$ ipython --no-banner

In [1]: import numpy as np

In [2]: from numpy import linalg as LA

In [3]: np.set_printoptions(precision=1, suppress=True, linewidth=120)

In [4]: def rnd(a):
   ...:     return np.round(a, 1) + 0
   ...: 

In [5]: W0 = np.load("a.npy")

In [6]: rnd(W0)
Out[6]: 
array([[-0.3,  0.3, -0.1, -0.4,  0.3, -0.3,  0.2, -0.1,  0.6],
       [-0.5,  0.1, -0.4,  0. ,  0.3,  0.1,  0.1, -0.4, -0.6],
       [ 0.1,  0. , -0.6, -0.5, -0.5,  0.2, -0.4,  0. ,  0. ],
       [ 0.4, -0.3,  0.1, -0.2,  0.6,  0.1, -0.5, -0.3,  0. ],
       [ 0. ,  0.3,  0.4, -0.4, -0.2, -0.6, -0.2, -0.2, -0.4],
       [-0.4, -0.2, -0.2,  0.4,  0. , -0.5, -0.6,  0.3,  0.1],
       [-0.2,  0.4,  0.3,  0.3, -0.3,  0.4, -0.4, -0.5,  0.2],
       [ 0. , -0.6, -0.1,  0.1, -0.4, -0.3,  0.2, -0.6,  0.2],
       [-0.5, -0.5,  0.4, -0.4, -0.1,  0.3, -0.1,  0.1,  0. ]])

In [7]: # orthonormal columns

In [8]: x0 = np.array([0, -1, -3, -2, -3, 0, -2, 2, 4])

In [9]: rhs = W0 @ x0

In [10]: c, lr = np.zeros(9), 1 / LA.norm(W0, 2) ** 2

In [11]: for i in range(25):
    ...:     c -= lr * W0.T @ (W0 @ c - rhs)
    ...:     if i % 5 == 0: print(i, round(LA.norm(W0 @ c - rhs), 1))
    ...: 
0 0.0
5 0.0
10 0.0
15 0.0
20 0.0

In [12]: rnd(c)
Out[12]: array([ 0., -1., -3., -2., -3.,  0., -2.,  2.,  4.])

In [13]: x0 = np.array([-2, -3, 2, -1, -3, 1, -2, 0, 0])

In [14]: 9 - LA.matrix_rank(W0 - np.eye(9), tol=1e-8)
Out[14]: np.int64(1)

In [15]: rnd(LA.norm(x0)), rnd(LA.norm(W0 @ x0))
Out[15]: (np.float64(5.7), np.float64(5.7))

In [16]: x0 = np.array([0, 1, 0, 2, 3, 1, 1, 2, 0])

In [17]: h = np.maximum(W0 @ x0, 0)

In [18]: rnd(np.tanh(W0 @ x0))
Out[18]: array([ 0. ,  0.4, -1. , -0.1, -1. ,  0.3, -0.6, -1. , -0.7])

In [19]: rnd(W0 * (h > 1e-9)[:, None])
Out[19]: 
array([[ 0. ,  0. ,  0. ,  0. ,  0. ,  0. ,  0. ,  0. ,  0. ],
       [-0.5,  0.1, -0.4,  0. ,  0.3,  0.1,  0.1, -0.4, -0.6],
       [ 0. ,  0. ,  0. ,  0. ,  0. ,  0. ,  0. ,  0. ,  0. ],
       [ 0. ,  0. ,  0. ,  0. ,  0. ,  0. ,  0. ,  0. ,  0. ],
       [ 0. ,  0. ,  0. ,  0. ,  0. ,  0. ,  0. ,  0. ,  0. ],
       [-0.4, -0.2, -0.2,  0.4,  0. , -0.5, -0.6,  0.3,  0.1],
       [ 0. ,  0. ,  0. ,  0. ,  0. ,  0. ,  0. ,  0. ,  0. ],
       [ 0. ,  0. ,  0. ,  0. ,  0. ,  0. ,  0. ,  0. ,  0. ],
       [ 0. ,  0. ,  0. ,  0. ,  0. ,  0. ,  0. ,  0. ,  0. ]])

In [20]: rnd(W0.T @ h)
Out[20]: array([-0.3,  0. , -0.2,  0.1,  0.1, -0.1, -0.1, -0.1, -0.2])

In [21]: np.flatnonzero(h > 1e-9)
Out[21]: array([1, 5])

In [22]: mat = np.loadtxt("arr.csv", delimiter=",")

In [23]: mat
Out[23]: 
array([[ 2.,  0., -2.,  0.,  0.,  0., -1.,  0., -3.],
       [ 0., -1.,  0.,  0., -1.,  0.,  0., -1.,  0.],
       [ 1.,  0.,  0.,  0.,  0.,  2.,  1.,  0., -1.],
       [ 0.,  0.,  0.,  1.,  0.,  0.,  0.,  0.,  0.],
       [ 0.,  1.,  0.,  0.,  3.,  0.,  0.,  3.,  0.],
       [-1.,  0.,  0.,  0.,  0.,  1., -1.,  0.,  3.],
       [ 0.,  0.,  0.,  0.,  0.,  0.,  1.,  0., -3.],
       [ 0.,  0.,  0.,  0., -2.,  0.,  0., -2.,  0.],
       [ 1.,  0.,  0.,  0.,  0.,  3.,  0.,  0., -2.]])

In [24]: f = np.array([-1, 0])

In [25]: np.convolve(mat[6], f)
Out[25]: array([ 0.,  0.,  0.,  0.,  0.,  0., -1.,  0.,  3.,  0.])

In [26]: np.polyval(f, mat[6])
Out[26]: array([ 0.,  0.,  0.,  0.,  0.,  0., -1.,  0.,  3.])

In [27]: np.cross(mat[6, :3], mat[3, :3])
Out[27]: array([0., 0., 0.])

In [28]: np.correlate(mat[6], mat[3], "full")
Out[28]: array([ 0.,  0.,  0.,  0.,  0.,  0.,  0.,  0.,  0.,  0.,  0.,  1.,  0., -3.,  0.,  0.,  0.])

In [29]: F = np.load("test17.npy")

In [30]: F
Out[30]: 
array([[ 3,  0,  0,  0],
       [ 1, -1,  0,  0],
       [ 0,  0,  3,  0],
       [ 0,  0,  1, -1]])

In [31]: # 2 blocks once reordered

In [32]: rnd(LA.norm(mat, 2) / LA.norm(mat))
Out[32]: np.float64(0.7)

In [33]: LA.cond(mat) > 100
Out[33]: np.True_

In [34]: np.argsort(-LA.norm(mat, axis=0).round(6), kind="stable")[:3]
Out[34]: array([8, 4, 5])

In [35]: [round(float(x), 1) for x in LA.svd(mat, compute_uv=False)[:3]]
Out[35]: [6.3, 5.4, 3.6]

In [36]: A = np.loadtxt("w.csv", delimiter=",")

In [37]: rnd(A)
Out[37]: 
array([[ 0.6,  2.9,  0.7],
       [-2.9,  0.6,  0.5],
       [-0.3,  0.7, -2.9]])

In [38]: f, v = A[0], A[1]

In [39]: rnd(f @ f)
Out[39]: np.float64(9.0)

In [40]: p = (f @ v) / (f @ f) * f

In [41]: rnd(np.outer(f, v))
Out[41]: 
array([[-1.9,  0.4,  0.3],
       [-8.3,  1.6,  1.3],
       [-1.9,  0.4,  0.3]])

In [42]: rnd(p)
Out[42]: array([0., 0., 0.])

In [43]: rnd(v - p)
Out[43]: array([-2.9,  0.6,  0.5])

In [44]: rnd(LA.norm(f + v) ** 2 + LA.norm(f - v) ** 2)
Out[44]: np.float64(36.0)

In [45]: rnd(np.einsum("ij,ji->", A, A))
Out[45]: np.float64(-7.3)

In [46]: rnd(LA.det(A[::-1]))
Out[46]: np.float64(27.0)

In [47]: x0 = np.array([-1, 2, -1])

In [48]: rhs = A @ x0

In [49]: c, lr = np.zeros(3), 1 / LA.norm(A, 2) ** 2

In [50]: for i in range(60):
    ...:     c -= lr * A.T @ (A @ c - rhs)
    ...:     if i % 10 == 0: print(i, round(LA.norm(A @ c - rhs), 1))
    ...: 
0 0.0
10 0.0
20 0.0
30 0.0
40 0.0
50 0.0

In [51]: rnd(c)
Out[51]: array([-1.,  2., -1.])

In [52]: arr = np.load("layer15.npy")

In [53]: arr
Out[53]: 
array([[ 0,  2,  2,  2,  0, -2,  2],
       [-2,  0,  2,  0,  0,  0,  0],
       [-2, -2,  0,  2, -1, -2,  0],
       [-2,  0, -2,  0, -1,  3,  0],
       [ 0,  0,  1,  1,  0,  0,  0],
       [ 2,  0,  2, -3,  0,  0, -2],
       [-2,  0,  0,  0,  0,  2,  0]])

In [54]: # antisymmetric, zero diagonal

In [55]: [round(float(x), 1) for x in LA.svd(arr, compute_uv=False)[:3]]
Out[55]: [5.9, 5.9, 3.4]

In [56]: r = LA.matrix_rank(arr)

In [57]: r
Out[57]: np.int64(6)

In [58]: ns = LA.svd(arr)[2][r:].T

In [59]: rnd(arr @ ns)
Out[59]: 
array([[0.],
       [0.],
       [0.],
       [0.],
       [0.],
       [0.],
       [0.]])

In [60]: [int(LA.matrix_rank(arr[:, :j + 1])) for j in range(7)]
Out[60]: [1, 2, 3, 4, 5, 6, 6]

In [61]: [int(LA.matrix_rank(np.delete(arr, i, axis=0))) for i in range(7)]
Out[61]: [6, 6, 6, 6, 6, 6, 6]

In [62]: rnd(ns[:, 0] / ns[np.abs(ns[:, 0]).round(6).argmax(), 0])
Out[62]: array([ 0.3, -0.7,  0.3, -0.3, -0.3,  0.3,  1. ])

In [63]: Uu, sig, Vt = LA.svd(arr)

In [64]: np.argmax(sig[:-1] / (sig[1:] + 1e-6)) + 1
Out[64]: np.int64(6)

In [65]: rnd(sig)
Out[65]: array([5.9, 5.9, 3.4, 3.4, 1. , 1. , 0. ])

In [66]: B = Uu[:, :6] @ np.diag(sig[:6]) @ Vt[:6]

In [67]: LA.matrix_rank(arr, rtol=0.05)
Out[67]: np.int64(6)

In [68]: LA.matrix_rank(B)
Out[68]: np.int64(6)

In [69]: rnd(LA.norm(arr - B, 2)), rnd(sig[6])
Out[69]: (np.float64(0.0), np.float64(0.0))

In [70]: rnd(LA.norm(arr - B) / LA.norm(arr))
Out[70]: np.float64(0.0)

In [71]: np.allclose(arr[:-1].T @ LA.lstsq(arr[:-1].T, arr[-1])[0], arr[-1])
Out[71]: True

In [72]: rnd(np.trace(LA.pinv(arr) @ arr))
Out[72]: np.float64(6.0)

In [73]: np.abs(np.diag(LA.qr(arr)[1])) > 1e-9
Out[73]: array([ True,  True,  True,  True,  True,  True, False])

In [74]: K = np.array([[-6, -5, 0, -6, 1, 8, 7, -4],
    ...:     [0, 3, 0, -7, 3, -8, 2, 2],
    ...:     [0, 0, -1, -4, -4, 7, 0, -9],
    ...:     [0, 0, 0, 4, 1, -4, 7, -1],
    ...:     [0, 0, 0, 0, 5, 3, 6, -4],
    ...:     [0, 0, 0, 0, 0, 0, -3, -9],
    ...:     [0, 0, 0, 0, 0, 0, -6, 1],
    ...:     [0, 0, 0, 0, 0, 0, 0, -1]])

In [75]: K
Out[75]: 
array([[-6, -5,  0, -6,  1,  8,  7, -4],
       [ 0,  3,  0, -7,  3, -8,  2,  2],
       [ 0,  0, -1, -4, -4,  7,  0, -9],
       [ 0,  0,  0,  4,  1, -4,  7, -1],
       [ 0,  0,  0,  0,  5,  3,  6, -4],
       [ 0,  0,  0,  0,  0,  0, -3, -9],
       [ 0,  0,  0,  0,  0,  0, -6,  1],
       [ 0,  0,  0,  0,  0,  0,  0, -1]])

In [76]: # rank 7

In [77]: Uu, sig, Vt = LA.svd(K)

In [78]: rnd(sig)
Out[78]: array([19.5, 14.2, 10.2,  9.8,  5.1,  4.1,  0.3,  0. ])

In [79]: np.argmax(sig[:-1] / (sig[1:] + 1e-6)) + 1
Out[79]: np.int64(7)

In [80]: B = Uu[:, :7] @ np.diag(sig[:7]) @ Vt[:7]

In [81]: rnd(LA.norm(K - B, 2)), rnd(sig[7])
Out[81]: (np.float64(0.0), np.float64(0.0))

In [82]: LA.matrix_rank(B)
Out[82]: np.int64(7)

In [83]: rnd(np.abs(K - B).max())
Out[83]: np.float64(0.0)

In [84]: rnd(LA.norm(K - B) / LA.norm(K))
Out[84]: np.float64(0.0)

In [85]: LA.matrix_rank(K, rtol=0.05)
Out[85]: np.int64(6)

In [86]: B = K / np.sqrt((K ** 2).mean(axis=1, keepdims=True))

In [87]: LA.matrix_rank(B) == LA.matrix_rank(K)
Out[87]: np.True_

In [88]: rnd(LA.norm(B, axis=1))
Out[88]: array([2.8, 2.8, 2.8, 2.8, 2.8, 2.8, 2.8, 2.8])

In [89]: rnd(B[3])
Out[89]: array([ 0. ,  0. ,  0. ,  1.2,  0.3, -1.2,  2.2, -0.3])

In [90]: G = K.T @ K

In [91]: np.allclose(G, G.T)
Out[91]: True

In [92]: LA.matrix_rank(G)
Out[92]: np.int64(7)

In [93]: np.prod(np.diag(K)), rnd(LA.det(K))
Out[93]: (np.int64(0), np.float64(0.0))

In [94]: [int(LA.matrix_rank(LA.matrix_power(K, p))) for p in range(1, 9)]
Out[94]: [7, 7, 7, 7, 7, 7, 7, 7]

In [95]: rng = np.random.default_rng(344449)

In [96]: z = rng.permutation(8)

In [97]: z
Out[97]: array([0, 3, 1, 2, 6, 4, 7, 5])

In [98]: B = K[z][:, z]

In [99]: B
Out[99]: 
array([[-6, -6, -5,  0,  7,  1, -4,  8],
       [ 0,  4,  0,  0,  7,  1, -1, -4],
       [ 0, -7,  3,  0,  2,  3,  2, -8],
       [ 0, -4,  0, -1,  0, -4, -9,  7],
       [ 0,  0,  0,  0, -6,  0,  1,  0],
       [ 0,  0,  0,  0,  6,  5, -4,  3],
       [ 0,  0,  0,  0,  0,  0, -1,  0],
       [ 0,  0,  0,  0, -3,  0, -9,  0]])

In [100]: np.allclose(B, K)
Out[100]: False

In [101]: np.diag(B)
Out[101]: array([-6,  4,  3, -1, -6,  5, -1,  0])

In [102]: rnd(LA.det(B)), rnd(LA.det(K[z]))
Out[102]: (np.float64(0.0), np.float64(0.0))

In [103]: m1 = np.array([[1, -2, -1, 0, 3, -2, -1],
     ...:     [-1, -1, -3, 3, 0, -3, 3],
     ...:     [1, -2, -1, 3, 3, 1, 2],
     ...:     [3, -1, -2, 1, 3, 0, -2],
     ...:     [-1, 0, -1, -1, 0, 0, -2],
     ...:     [1, -2, -2, 1, -1, 1, 2],
     ...:     [3, 1, -2, 1, 0, -1, 3]])

In [104]: m1
Out[104]: 
array([[ 1, -2, -1,  0,  3, -2, -1],
       [-1, -1, -3,  3,  0, -3,  3],
       [ 1, -2, -1,  3,  3,  1,  2],
       [ 3, -1, -2,  1,  3,  0, -2],
       [-1,  0, -1, -1,  0,  0, -2],
       [ 1, -2, -2,  1, -1,  1,  2],
       [ 3,  1, -2,  1,  0, -1,  3]])

In [105]: G = m1.T @ m1

In [106]: np.trace(G), (m1 ** 2).sum()
Out[106]: (np.int64(163), np.int64(163))

In [107]: G
Out[107]: 
array([[ 23,  -5, -12,   8,  14,   0,   5],
       [ -5,  15,  11, -11, -13,   2,  -4],
       [-12,  11,  24, -17, -10,  10, -14],
       [  8, -11, -17,  22,  11,  -6,  20],
       [ 14, -13, -10,  11,  28,  -4,  -5],
       [  0,   2,  10,  -6,  -4,  16,  -6],
       [  5,  -4, -14,  20,  -5,  -6,  35]])

In [108]: LA.matrix_rank(G)
Out[108]: np.int64(7)

In [109]: x0 = np.array([2, -1, 2, -3, 2, 3, -1])

In [110]: G @ np.eye(7)[3]
Out[110]: array([  8., -11., -17.,  22.,  11.,  -6.,  20.])

In [111]: G * x0
Out[111]: 
array([[ 46,   5, -24, -24,  28,   0,  -5],
       [-10, -15,  22,  33, -26,   6,   4],
       [-24, -11,  48,  51, -20,  30,  14],
       [ 16,  11, -34, -66,  22, -18, -20],
       [ 28,  13, -20, -33,  56, -12,   5],
       [  0,  -2,  20,  18,  -8,  48,   6],
       [ 10,   4, -28, -60, -10, -18, -35]])

In [112]: np.sign((G @ x0).round(6))
Out[112]: array([ 1,  1,  1, -1,  1,  1, -1])

In [113]: LA.norm(G @ x0) <= LA.norm(G, 2) * LA.norm(x0) + 1e-9
Out[113]: np.True_

In [114]: G @ x0
Out[114]: array([  26,   14,   88,  -89,   37,   82, -137])

In [115]: B = np.array([[0, 3, 2],
     ...:     [1, -3, -2],
     ...:     [1, 1, -2],
     ...:     [2, 0, 3],
     ...:     [-1, -1, 0],
     ...:     [0, -3, -2],
     ...:     [-1, 2, -3]])

In [116]: LA.matrix_rank(m1 @ B)
Out[116]: np.int64(3)

In [117]: np.einsum("ij,ij->i", m1, m1)
Out[117]: array([20, 38, 29, 28,  7, 16, 25])

In [118]: np.vstack([m1, B.T]).shape
Out[118]: (10, 7)

In [119]: np.einsum("ik,kj->ij", m1, B)
Out[119]: 
array([[-5,  9, 15],
       [-1, 12, 12],
       [-2,  6,  9],
       [-2,  3, 21],
       [-1, -8,  3],
       [-3,  9,  5],
       [-2, 13,  4]])
